% ipython --no-banner

In [1]: import numpy as np

In [2]: from numpy import linalg as LA

In [3]: np.set_printoptions(suppress=True, linewidth=200)

In [4]: W0 = np.array([[1.3, 1.0, 6.0, 4.0],
   ...:     [-2.0, 0.3, -2.0, -9.0],
   ...:     [-7.0, 6.0, 3.3, -4.0],
   ...:     [1.0, 1.0, 6.0, 4.3]])

In [5]: W0
Out[5]: 
array([[ 1.3,  1. ,  6. ,  4. ],
       [-2. ,  0.3, -2. , -9. ],
       [-7. ,  6. ,  3.3, -4. ],
       [ 1. ,  1. ,  6. ,  4.3]])

In [6]: M2 = np.array([[0, 0, 3], [4, 0, 0], [2, 0, 2], [4, 2, 4]])

In [7]: np.round(np.einsum("ik,kj->ji", W0, M2), 3)
Out[7]: 
array([[ 32. , -38.8,  14.6,  33.2],
       [  8. , -18. ,  -8. ,   8.6],
       [ 31.9, -46. , -30.4,  32.2]])

In [8]: np.round(M2.T @ W0.T, 3)
Out[8]: 
array([[ 32. , -38.8,  14.6,  33.2],
       [  8. , -18. ,  -8. ,   8.6],
       [ 31.9, -46. , -30.4,  32.2]])

In [9]: (W0 - W0.T) / 2
Out[9]: 
array([[ 0. ,  1.5,  6.5,  1.5],
       [-1.5,  0. , -4. , -5. ],
       [-6.5,  4. ,  0. , -5. ],
       [-1.5,  5. ,  5. ,  0. ]])

In [10]: np.allclose(W0 @ W0.T, W0.T @ W0)
Out[10]: False

In [11]: np.round(np.sort(np.abs(LA.eigvals(W0))), 3)
Out[11]: array([ 0.3  ,  1.918, 11.394, 11.394])

In [12]: np.allclose(W0, W0.T)
Out[12]: False

In [13]: (W0 + W0.T) / 2
Out[13]: 
array([[ 1.3, -0.5, -0.5,  2.5],
       [-0.5,  0.3,  2. , -4. ],
       [-0.5,  2. ,  3.3,  1. ],
       [ 2.5, -4. ,  1. ,  4.3]])

In [14]: vec = np.array([0, 0, 1, 1])

In [15]: target = W0 @ vec

In [16]: target.round(3)
Out[16]: array([ 10. , -11. ,  -0.7,  10.3])

In [17]: np.round(LA.solve(W0, 2 * target), 3) + 0
Out[17]: array([0., 0., 2., 2.])

In [18]: np.round(LA.solve(W0, W0[:, 0]), 3) + 0
Out[18]: array([1., 0., 0., 0.])

In [19]: np.round(LA.solve(W0.T, W0[2]), 3) + 0
Out[19]: array([0., 0., 1., 0.])

In [20]: vec = np.array([3, 2, 0, 0])

In [21]: target = W0 @ vec

In [22]: b, lr = np.zeros(4), 1 / LA.norm(W0, 2) ** 2

In [23]: for i in range(30):
    ...:     b -= lr * W0.T @ (W0 @ b - target)
    ...:     if i % 10 == 0: print(i, round(LA.norm(W0 @ b - target), 3))
    ...: 
0 3.569
10 1.608
20 0.868

In [24]: np.round(LA.cond(W0), 3)
Out[24]: np.float64(96.593)

In [25]: f = np.array([-9, -9, -4])

In [26]: data = np.array([np.roll(f, i) for i in range(3)])

In [27]: data
Out[27]: 
array([[-9, -9, -4],
       [-4, -9, -9],
       [-9, -4, -9]])

In [28]: data @ (-1.0) ** np.arange(3)
Out[28]: array([ -4.,  -4., -14.])

In [29]: np.allclose(data @ data.T, data.T @ data)
Out[29]: True

In [30]: np.sort(np.abs(np.fft.fft(data[0]))), np.round(np.sort(LA.svd(data, compute_uv=False)), 3)
Out[30]: (array([ 5.,  5., 22.]), array([ 5.,  5., 22.]))

In [31]: np.round(np.fft.fft(data[0]), 3)
Out[31]: array([-22. +0.j  ,  -2.5+4.33j,  -2.5-4.33j])

In [32]: rng = np.random.default_rng(659709)

In [33]: idx = rng.permutation(3)

In [34]: idx
Out[34]: array([0, 1, 2])

In [35]: M2 = data[idx][:, idx]

In [36]: np.allclose(M2, data)
Out[36]: True

In [37]: M2 = LA.inv(data)

In [38]: round(float(LA.slogdet(data)[0]), 3)
Out[38]: -1.0

In [39]: np.round(LA.det(data) * M2, 3)
Out[39]: 
array([[ 45., -65.,  45.],
       [ 45.,  45., -65.],
       [-65.,  45.,  45.]])

In [40]: (np.abs(M2) > 1e-9).astype(int)
Out[40]: 
array([[1, 1, 1],
       [1, 1, 1],
       [1, 1, 1]])

In [41]: np.round(LA.eigvals(data), 3)
Out[41]: array([-22. +0.j  ,  -2.5+4.33j,  -2.5-4.33j])

In [42]: np.kron(np.eye(2, dtype=int), data)
Out[42]: 
array([[-9, -9, -4,  0,  0,  0],
       [-4, -9, -9,  0,  0,  0],
       [-9, -4, -9,  0,  0,  0],
       [ 0,  0,  0, -9, -9, -4],
       [ 0,  0,  0, -4, -9, -9],
       [ 0,  0,  0, -9, -4, -9]])

In [43]: np.einsum("ii->", data)
Out[43]: np.int64(-27)

In [44]: round(float(LA.eigvals(data).sum().real), 3)
Out[44]: -27.0

In [45]: np.round(LA.det(data[::-1]), 3)
Out[45]: np.float64(550.0)

In [46]: round(LA.det(2 * data), 3), round(float(LA.det(data)), 3)
Out[46]: (np.float64(-4400.0), -550.0)

In [47]: M = np.load("layer15.npy")

In [48]: M
Out[48]: 
array([[-20.509,  -0.758, -30.232],
       [-17.393,   0.935, -30.187],
       [-20.065,   0.203, -28.727],
       [-20.382,   0.561, -28.516],
       [-20.9  ,  -0.335, -30.302],
       [-18.2  ,   0.6  , -28.591],
       [-21.284,  -0.63 , -30.548],
       [-19.205,   1.733, -28.855],
       [-20.67 ,  -0.168, -30.004],
       [-20.032,   1.287, -30.417],
       [-19.651,   0.787, -28.583],
       [-20.241,  -0.313, -29.78 ],
       [-21.033,   0.627, -28.469],
       [-18.584,   1.075, -28.724],
       [-19.794,  -0.271, -30.529]])

In [49]: proj = M @ LA.solve(M.T @ M, M.T)

In [50]: np.allclose(proj @ proj, proj)
Out[50]: True

In [51]: np.round(proj @ M[:, 1], 3)
Out[51]: array([-0.758,  0.935,  0.203,  0.561, -0.335,  0.6  , -0.63 ,  1.733, -0.168,  1.287,  0.787, -0.313,  0.627,  1.075, -0.271])
